$ python -q
>>> import numpy as np
>>> np.set_printoptions(precision=2, suppress=True, linewidth=140)
>>> X = np.load("data.npy")
>>> X
array([[6, 6, 4],
       [6, 8, 4],
       [4, 4, 8]])
>>> # symmetric
>>> A2 = X ** -1
Traceback (most recent call last):
  File "<python-input-5>", line 1, in <module>
    A2 = X ** -1
         ~~^^~~~
ValueError: Integers to negative integer powers are not allowed.
>>> A2 = np.linalg.inv(X)
>>> np.allclose(A2, X.T)
False
>>> feats = np.array([[2, 3, 0], [3, 5, 0], [0, 0, 5]])
>>> feats
array([[2, 3, 0],
       [3, 5, 0],
       [0, 0, 5]])
>>> blk = np.stack([feats, -1 * feats, feats[::-1]])
>>> np.linalg.norm(blk, axis=(1, 2))
array([8.49, 8.49, 8.49])
>>> blk.sum(axis=0)
array([[0, 0, 5],
       [3, 5, 0],
       [2, 3, 0]])
>>> blk.shape
(3, 3, 3)
>>> Uu, sv, Vt = np.linalg.svd(feats)
>>> sv
array([6.85, 5.  , 0.15])
>>> A2 = Uu[:, :2] @ np.diag(sv[:2]) @ Vt[:2]
>>> round(np.linalg.norm(feats - A2, 2), 2), round(sv[2], 2)
(np.float64(0.15), np.float64(0.15))
>>> np.linalg.matrix_rank(A2)
np.int64(2)
>>> np.round(np.linalg.norm(feats - A2) / np.linalg.norm(feats), 2)
np.float64(0.02)
>>> A2 = feats ** -1
Traceback (most recent call last):
  File "<python-input-20>", line 1, in <module>
    A2 = feats ** -1
         ~~~~~~^^~~~
ValueError: Integers to negative integer powers are not allowed.
>>> A2 = np.linalg.inv(feats)
>>> (np.abs(A2) > 1e-9).astype(int)
array([[1, 1, 0],
       [1, 1, 0],
       [0, 0, 1]])
>>> np.linalg.det(feats) * A2
array([[ 25., -15.,   0.],
       [-15.,  10.,  -0.],
       [  0.,   0.,   1.]])
>>> np.round(feats @ A2, 2) + 0
array([[1., 0., 0.],
       [0., 1., 0.],
       [0., 0., 1.]])
>>> np.linalg.inv(A2)
array([[2., 3., 0.],
       [3., 5., 0.],
       [0., 0., 5.]])
>>> np.allclose(A2, feats.T)
False
>>> round(np.linalg.det(feats) * np.linalg.det(A2), 2)
np.float64(1.0)
>>> data = np.load("test1.npy")
>>> data
array([[-1., -2.,  0.],
       [ 3.,  0., -2.],
       [ 0.,  0.,  1.]])
>>> A2 = data / np.linalg.norm(data, axis=1, keepdims=True)
>>> cov = A2 @ A2.T
>>> np.linalg.norm(A2, axis=1)
array([1., 1., 1.])
>>> np.argwhere(np.triu(np.abs(cov) > 0.95, 1))
array([], shape=(0, 2), dtype=int64)
